$ python3 -q
>>> import numpy as np
>>> np.set_printoptions(precision=2, suppress=True, linewidth=100, floatmode="fixed")
>>> def rd(a):
...     return np.round(a, 2) + 0
... 
>>> data = np.load("mat.npy")
>>> data
array([[-2,  0,  0,  0,  0],
       [-3,  3,  0,  0,  0],
       [ 2, -3,  3,  0,  0],
       [ 3, -3,  1,  3,  0],
       [ 0,  1, -1,  1,  3]])
>>> q, Rm = np.linalg.qr(data)
>>> rd(q.T @ q)
array([[1.00, 0.00, 0.00, 0.00, 0.00],
       [0.00, 1.00, 0.00, 0.00, 0.00],
       [0.00, 0.00, 1.00, 0.00, 0.00],
       [0.00, 0.00, 0.00, 1.00, 0.00],
       [0.00, 0.00, 0.00, 0.00, 1.00]])
>>> np.prod(np.diag(data)), rd(np.linalg.det(data))
(np.int64(-162), np.float64(-162.0))
>>> data @ data
array([[  4,   0,   0,   0,   0],
       [ -3,   9,   0,   0,   0],
       [ 11, -18,   9,   0,   0],
       [ 14, -21,   6,   9,   0],
       [ -2,   6,  -5,   6,   9]])
>>> np.linalg.matrix_rank(data - data[0, 0] * np.eye(5))
np.int64(4)
>>> u = np.array([2, 2, 3, 2, 2])
>>> Y = data + np.outer(u, np.eye(5)[3])
>>> print(np.linalg.matrix_rank(np.linalg.inv(Y) - np.linalg.inv(data), tol=1e-8))
1
>>> Y
array([[-2.00,  0.00,  0.00,  2.00,  0.00],
       [-3.00,  3.00,  0.00,  2.00,  0.00],
       [ 2.00, -3.00,  3.00,  3.00,  0.00],
       [ 3.00, -3.00,  1.00,  5.00,  0.00],
       [ 0.00,  1.00, -1.00,  3.00,  3.00]])
>>> M = np.loadtxt("x.csv", delimiter=",")
>>> print(rd(M))
[[ 0.28  2.18  0.33 -2.02]
 [-0.33 -2.18 -0.30  2.02]
 [-2.22  0.64  1.82 -0.58]
 [ 0.95  2.08 -0.19 -1.93]
 [ 1.58 -1.49 -1.56  1.36]
 [-0.30 -2.18 -0.32  2.02]
 [ 1.26  1.97 -0.45 -1.83]
 [ 1.49 -1.56 -1.51  1.44]
 [ 2.22  1.06 -1.40 -0.99]
 [-2.30  0.44  1.83 -0.39]
 [-1.95 -1.46  1.09  1.37]]
>>> dist = np.linalg.norm(M[:, None] - M[None], axis=-1)
>>> np.flatnonzero(dist[10] < dist.mean() / 2)
array([10])
>>> rd(np.linalg.norm(M, axis=1))
array([3.00, 3.00, 3.00, 3.00, 3.00, 3.00, 3.00, 3.00, 3.00, 3.00, 3.00])
>>> rd(dist[10])
array([5.50, 2.34, 2.97, 5.79, 4.41, 2.38, 5.89, 4.31, 5.96, 2.72, 0.00])
>>> print(rd(np.linalg.norm(M - M.mean(axis=0), axis=1)))
[3.06 2.94 3.10 3.04 2.89 2.94 3.02 2.90 2.96 3.10 3.02]
>>> np.linalg.matrix_rank(dist ** 2)
np.int64(3)
>>> cov = np.cov(M, rowvar=False)
>>> rd(np.median(M, axis=0))
array([ 0.28,  0.44, -0.30, -0.39])
>>> feats = np.array([[2, 1, 2], [1, 2, 1], [2, 1, 2]])
>>> rank = np.linalg.matrix_rank(feats)
>>> rank
np.int64(2)
>>> null = np.linalg.svd(feats)[2][rank:].T
>>> print(rd(null @ null.T))
[[ 0.50  0.00 -0.50]
 [ 0.00  0.00  0.00]
 [-0.50  0.00  0.50]]
>>> np.linalg.matrix_rank(feats.T @ feats), np.linalg.matrix_rank(feats @ feats.T)
(np.int64(2), np.int64(2))
>>> rd(feats @ null)
array([[0.00],
       [0.00],
       [0.00]])
>>> A = np.maximum(np.array([[0],
...     [2],
...     [-1],
...     [-2],
...     [1],
...     [-2],
...     [0],
...     [2],
...     [1],
...     [0],
...     [-2],
...     [-2],
...     [-1],
...     [2],
...     [2],
...     [1],
...     [2],
...     [1],
...     [-2]]) @ np.array([[-1, 1, 2]]) + np.array([2, -1, 0]), 0)
>>> A
array([[2, 0, 0],
       [0, 1, 4],
       [3, 0, 0],
       [4, 0, 0],
       [1, 0, 2],
       [4, 0, 0],
       [2, 0, 0],
       [0, 1, 4],
       [1, 0, 2],
       [2, 0, 0],
       [4, 0, 0],
       [4, 0, 0],
       [3, 0, 0],
       [0, 1, 4],
       [0, 1, 4],
       [1, 0, 2],
       [0, 1, 4],
       [1, 0, 2],
       [4, 0, 0]])
>>> hat = A @ np.linalg.solve(A.T @ A, A.T)
>>> hat @ A[:, 0]
array([2.00, 0.00, 3.00, 4.00, 1.00, 4.00, 2.00, 0.00, 1.00, 2.00, 4.00, 4.00, 3.00, 0.00, 0.00,
       1.00, 0.00, 1.00, 4.00])
>>> np.allclose(hat @ hat, hat)
True
>>> np.trace(hat)
np.float64(3.0)
>>> np.linalg.matrix_rank(np.eye(19) - hat)
np.int64(16)
>>> Xc = A - A.mean(axis=0)
>>> U, s, VT = np.linalg.svd(Xc, full_matrices=False)
>>> rd(Xc.mean(axis=0))
array([0.00, 0.00, 0.00])
>>> rd(VT[0] * np.sign(VT[0, np.abs(VT[0]).argmax()]))
array([-0.66,  0.16,  0.73])
>>> print(rd((s ** 2).sum() ** 2 / (s ** 4).sum()))
1.12
>>> U, s, VT = np.linalg.svd(A)
>>> np.argmax(s[:-1] / (s[1:] + 1e-6)) + 1
np.int64(2)
>>> Y = U[:, :2] @ np.diag(s[:2]) @ VT[:2]
>>> np.linalg.matrix_rank(Y)
np.int64(2)
>>> print(rd(Y))
[[ 2.00 -0.03  0.01]
 [ 0.00  0.85  4.03]
 [ 3.00 -0.04  0.01]
 [ 4.00 -0.06  0.01]
 [ 1.01  0.39  1.92]
 [ 4.00 -0.06  0.01]
 [ 2.00 -0.03  0.01]
 [ 0.00  0.85  4.03]
 [ 1.01  0.39  1.92]
 [ 2.00 -0.03  0.01]
 [ 4.00 -0.06  0.01]
 [ 4.00 -0.06  0.01]
 [ 3.00 -0.04  0.01]
 [ 0.00  0.85  4.03]
 [ 0.00  0.85  4.03]
 [ 1.01  0.39  1.92]
 [ 0.00  0.85  4.03]
 [ 1.01  0.39  1.92]
 [ 4.00 -0.06  0.01]]
>>> print(rd(np.linalg.norm(A - Y) / np.linalg.norm(A)))
0.06
>>> rd(np.abs(A - Y).max())
np.float64(0.39)
>>> Y = np.array([[-1, 3, 2, -2], [2, -2, -2, -3], [-2, -2, 2, 2]])
>>> K = Y.T @ Y
>>> K
array([[  9,  -3, -10,  -8],
       [ -3,  17,   6,  -4],
       [-10,   6,  12,   6],
       [ -8,  -4,   6,  17]])
>>> # rows and columns are dependent
>>> [round(float(x), 2) for x in np.linalg.svd(K, compute_uv=False)[:3]]
[29.37, 21.0, 4.63]
>>> np.argsort(-np.linalg.norm(K, axis=0).round(6), kind="stable")[:3]
array([3, 1, 2])
>>> rd(np.linalg.norm(K, 2) / np.linalg.norm(K))
np.float64(0.81)
>>> ev, evecs = np.linalg.eigh(K)
>>> print(np.abs(evecs[:, -1]).round(6).argmax())
2
>>> print((ev > 1e-8).sum(), (ev < -1e-8).sum())
3 0
>>> rd(np.linalg.svd(K, compute_uv=False))
array([29.37, 21.00,  4.63,  0.00])
>>> rd(np.linalg.eigvalsh(K @ K))
array([  0.00,  21.44, 441.00, 862.56])
>>> ev.sum(), np.trace(K)
(np.float64(55.0), np.int64(55))
>>> rd(np.linalg.det(K))
np.float64(0.0)
>>> print(np.trace(K))
55
>>> (K - K.T) / 2
array([[0.00, 0.00, 0.00, 0.00],
       [0.00, 0.00, 0.00, 0.00],
       [0.00, 0.00, 0.00, 0.00],
       [0.00, 0.00, 0.00, 0.00]])
>>> np.allclose(K @ K.T, K.T @ K)
True
>>> np.linalg.matrix_power(K, 4)
array([[ 217464,  -94248, -235280, -224128],
       [ -94248,  171912,  131656,   11156],
       [-235280,  131656,  261332,  222806],
       [-224128,   11156,  222806,  288237]])
>>> rd(np.linalg.det(K[::-1]))
np.float64(0.0)
>>> rd(np.linalg.det(K.T))
np.float64(0.0)
>>> rd(np.linalg.eigvals(K))
array([29.37,  0.00,  4.63, 21.00])
>>> print(np.kron(np.eye(2, dtype=int), K))
[[  9  -3 -10  -8   0   0   0   0]
 [ -3  17   6  -4   0   0   0   0]
 [-10   6  12   6   0   0   0   0]
 [ -8  -4   6  17   0   0   0   0]
 [  0   0   0   0   9  -3 -10  -8]
 [  0   0   0   0  -3  17   6  -4]
 [  0   0   0   0 -10   6  12   6]
 [  0   0   0   0  -8  -4   6  17]]
>>> rng = np.random.default_rng(946)
>>> J = (rng.random((5, 5)) < 0.3) + np.eye(5)
>>> J /= J.sum(axis=1, keepdims=True)
>>> rd(J)
array([[0.50, 0.00, 0.25, 0.25, 0.00],
       [0.25, 0.50, 0.00, 0.25, 0.00],
       [0.00, 0.33, 0.67, 0.00, 0.00],
       [0.50, 0.00, 0.00, 0.50, 0.00],
       [0.00, 0.00, 0.00, 0.00, 1.00]])
>>> U, s, VT = np.linalg.svd(J, full_matrices=False)
>>> print((s > 1e-8).sum())
5
>>> print(rd(VT @ VT.T))
[[1.00 0.00 0.00 0.00 0.00]
 [0.00 1.00 0.00 0.00 0.00]
 [0.00 0.00 1.00 0.00 0.00]
 [0.00 0.00 0.00 1.00 0.00]
 [0.00 0.00 0.00 0.00 1.00]]
>>> rd(U.T @ U)
array([[1.00, 0.00, 0.00, 0.00, 0.00],
       [0.00, 1.00, 0.00, 0.00, 0.00],
       [0.00, 0.00, 1.00, 0.00, 0.00],
       [0.00, 0.00, 0.00, 1.00, 0.00],
       [0.00, 0.00, 0.00, 0.00, 1.00]])
>>> rd(U.T @ J @ VT.T)
array([[1.02, 0.00, 0.00, 0.00, 0.00],
       [0.00, 1.00, 0.00, 0.00, 0.00],
       [0.00, 0.00, 0.74, 0.00, 0.00],
       [0.00, 0.00, 0.00, 0.45, 0.00],
       [0.00, 0.00, 0.00, 0.00, 0.12]])
>>> rd(np.cumsum(s ** 2) / np.sum(s ** 2))
array([0.37, 0.73, 0.92, 0.99, 1.00])
>>> X = np.cumsum(np.array([[-1, 0, 3, -2],
...     [2, 3, 3, 2],
...     [3, 1, -1, 3],
...     [0, -1, 2, 2],
...     [2, -1, -2, 1],
...     [-2, 3, 0, 2],
...     [-2, -3, 1, -1],
...     [-3, 2, 1, 0],
...     [-3, 2, 2, 3],
...     [0, 0, 1, 0],
...     [3, 0, -1, -3],
...     [-1, -2, 3, 3],
...     [-1, -1, -3, 0],
...     [3, -1, 0, 2]]), axis=0)
>>> X
array([[-1,  0,  3, -2],
       [ 1,  3,  6,  0],
       [ 4,  4,  5,  3],
       [ 4,  3,  7,  5],
       [ 6,  2,  5,  6],
       [ 4,  5,  5,  8],
       [ 2,  2,  6,  7],
       [-1,  4,  7,  7],
       [-4,  6,  9, 10],
       [-4,  6, 10, 10],
       [-1,  6,  9,  7],
       [-2,  4, 12, 10],
       [-3,  3,  9, 10],
       [ 0,  2,  9, 12]])
>>> Xc = (X - X.mean(axis=0)) / X.std(axis=0)
>>> rd(Xc.std(axis=0))
array([1.00, 1.00, 1.00, 1.00])
>>> b = np.linalg.lstsq(np.delete(Xc, 3, axis=1), Xc[:, 3])[0]
>>> np.abs(b).argmax()
np.int64(2)
>>> rd(1 - np.var(Xc[:, 3] - np.delete(Xc, 3, axis=1) @ b))
np.float64(0.62)
>>> rd(b)
array([0.22, 0.10, 0.85])
>>> Xc = X - X.mean(axis=1)
Traceback (most recent call last):
  File "<python-input-90>", line 1, in <module>
    Xc = X - X.mean(axis=1)
         ~~^~~~~~~~~~~~~~~~
ValueError: operands could not be broadcast together with shapes (14,4) (14,) 
>>> Xc = X - X.mean(axis=0)
>>> U, s, VT = np.linalg.svd(Xc, full_matrices=False)
>>> rd(s)
array([17.88, 10.10,  5.41,  3.95])
>>> print(rd(np.abs(VT[-1])))
[0.28 0.25 0.88 0.30]
>>> np.linalg.matrix_rank(Xc)
np.int64(4)
>>> print(rd(Xc.mean(axis=0)))
[0.00 0.00 0.00 0.00]
>>> print(rd(VT[0] * np.sign(VT[0, np.abs(VT[0]).argmax()])))
[-0.44  0.21  0.45  0.75]
>>> print(np.abs(U[:, 0]).argmax())
0
>>> Xc = X - X.mean(axis=0)
>>> evecs = np.linalg.svd(Xc)[2][:1]
>>> Y = Xc - Xc @ evecs.T @ evecs
>>> print(rd(Y.std(axis=0)))
[2.29 1.39 0.97 1.54]
>>> rd((Xc @ evecs.T).std(axis=0))
array([4.78])
>>> rd(np.cov(Xc @ evecs.T, rowvar=False))
np.float64(24.6)
>>> np.linalg.norm(Y, axis=1).round(6).argmax()
np.int64(0)
>>> print(rd(np.linalg.norm(Y) / np.linalg.norm(Xc)))
0.56
>>> Y = np.c_[X[:, :2] @ np.array([[3, 1], [2, 0]]), np.array([-1, -2, 2, -2, 1, -3, 3, -2, 3, 3, 1, -3, 3, -1])]
>>> Y
array([[-3, -1, -1],
       [ 9,  1, -2],
       [20,  4,  2],
       [18,  4, -2],
       [22,  6,  1],
       [22,  4, -3],
       [10,  2,  3],
       [ 5, -1, -2],
       [ 0, -4,  3],
       [ 0, -4,  3],
       [ 9, -1,  1],
       [ 2, -2, -3],
       [-3, -3,  3],
       [ 4,  0, -1]])
>>> print(np.linalg.matrix_rank(Y))
3
>>> rd(np.linalg.norm(Y - X @ np.linalg.lstsq(X, Y)[0], axis=0))
array([0.00, 0.00, 7.89])
>>> rd(np.linalg.norm(np.linalg.qr(X)[0].T @ Y, axis=0) ** 2 / ((Y ** 2).sum(axis=0) + 1e-12))
array([1.00, 1.00, 0.16])
>>> print(np.linalg.matrix_rank(np.c_[X, Y]))
5
>>> Y = np.linalg.inv(data)
>>> (np.abs(Y) > 1e-9).astype(int)
array([[1, 0, 0, 0, 0],
       [1, 1, 0, 0, 0],
       [1, 1, 1, 0, 0],
       [1, 1, 1, 1, 0],
       [1, 1, 1, 1, 1]])
>>> rd(np.linalg.det(data) * Y)
array([[ 81.00,   0.00,   0.00,   0.00,   0.00],
       [ 81.00, -54.00,   0.00,   0.00,   0.00],
       [ 27.00, -54.00, -54.00,   0.00,   0.00],
       [ -9.00, -36.00,  18.00, -54.00,   0.00],
       [-15.00,  12.00, -24.00,  18.00, -54.00]])
>>> rd(np.linalg.det(data) * np.linalg.det(Y))
np.float64(1.0)
